>>> import numpy as np
>>> np.set_printoptions(suppress=True, linewidth=140)
>>> X = np.array([[0.8, 0.7, 0.8],
...     [-0.4, 1.6, -0.1],
...     [0.7, 0.0, 0.7],
...     [0.2, 1.7, -0.6]])
>>> X[:, 0] *= 20
>>> print(X)
[[16.   0.7  0.8]
 [-8.   1.6 -0.1]
 [14.   0.   0.7]
 [ 4.   1.7 -0.6]]
>>> x0 = np.array([-2, 1, -2])
>>> target = X @ x0
>>> print(np.round(np.linalg.pinv(X) @ X, 2) + 0)
[[1. 0. 0.]
 [0. 1. 0.]
 [0. 0. 1.]]
>>> print(target)
[-32.9  17.8 -29.4  -5.1]
>>> print(np.round(np.linalg.solve(X.T @ X, X.T @ target), 2))
[-2.  1. -2.]
>>> rng = np.random.default_rng(71866)
>>> target = target + 0.02 * rng.normal(size=4)
>>> print(target.round(2))
[-32.87  17.79 -29.43  -5.08]
>>> c, *_ = np.linalg.lstsq(X, target)
>>> print(np.round(np.linalg.norm(target - X @ c), 2))
0.04
>>> print(c.round(2))
[-2.    1.   -2.02]
>>> print(c.round())
[-2.  1. -2.]
>>> print(np.round(X.T @ (target - X @ c), 2) + 0)
[0. 0. 0.]
>>> print([round(float(np.linalg.norm(np.linalg.solve(X.T @ X + lam * np.eye(3), X.T @ target))), 2) for lam in (0, 1, 10, 100)])
[3.02, 2.43, 2.09, 1.74]
>>> Q, r_ = np.linalg.qr(X)
>>> print(r_.round(2))
[[-23.07  -0.23  -0.91]
 [  0.    -2.43   0.34]
 [  0.     0.    -0.75]]
>>> print(np.round(Q @ r_, 2) + 0)
[[16.   0.7  0.8]
 [-8.   1.6 -0.1]
 [14.   0.   0.7]
 [ 4.   1.7 -0.6]]
>>> print(Q.shape, r_.shape)
(4, 3) (3, 3)
>>> print(np.allclose(r_.T @ r_, X.T @ X))
True
>>> print(Q.round(2))
[[-0.69 -0.22 -0.33]
 [ 0.35 -0.69 -0.61]
 [-0.61  0.06 -0.17]
 [-0.17 -0.68  0.7 ]]
>>> out = np.c_[X[:, :1] @ np.array([[-2]]), np.array([1, 2, 2, 2])]
>>> print(out)
[[-32.   1.]
 [ 16.   2.]
 [-28.   2.]
 [ -8.   2.]]
>>> print(np.round(np.linalg.norm(np.linalg.qr(X)[0].T @ out, axis=0) ** 2 / ((out ** 2).sum(axis=0) + 1e-12), 2))
[1.   0.84]
>>> print(np.linalg.matrix_rank(out))
2
>>> G = X.T @ X
>>> print(np.allclose(G, G.T))
True
>>> print(np.diag(G))
[532.     5.94   1.5 ]
>>> print((X @ X.T).shape)
(4, 4)
>>> print(np.trace(G), (X ** 2).sum())
539.44 539.44
>>> x0 = np.array([-2, -3, 1])
>>> target = X @ x0
>>> c, lr = np.zeros(3), 1 / np.linalg.norm(X, 2) ** 2
>>> for i in range(50):
...     c -= lr * X.T @ (X @ c - target)
...     if i % 10 == 0: print(i, round(np.linalg.norm(X @ c - target), 2))
... 
0 7.56
10 6.75
20 6.03
30 5.38
40 4.81
>>> print(np.round(np.linalg.cond(X), 2))
31.33
>>> print(c.round(2))
[-1.98 -1.35  0.16]
>>> M = np.loadtxt("arr.csv", delimiter=",")
>>> print(M.round(2) + 0)
[[ 0.99 -0.06  0.    0.1 ]
 [-0.06  0.76  0.01  0.42]
 [ 0.    0.01  1.   -0.01]
 [ 0.1   0.42 -0.01  0.25]]
>>> print(round(float(np.linalg.norm(M, 2) / np.linalg.norm(M)), 2))
0.58
>>> print([round(float(x), 2) for x in np.linalg.svd(M, compute_uv=False)[:3]])
[1.0, 1.0, 1.0]
>>> print(np.linalg.cond(M) > 100)
True
>>> print(np.linalg.matrix_rank(M, rtol=0.1))
3
>>> print(np.argsort(-np.linalg.norm(M, axis=0).round(6), kind="stable")[:3])
[2 0 1]
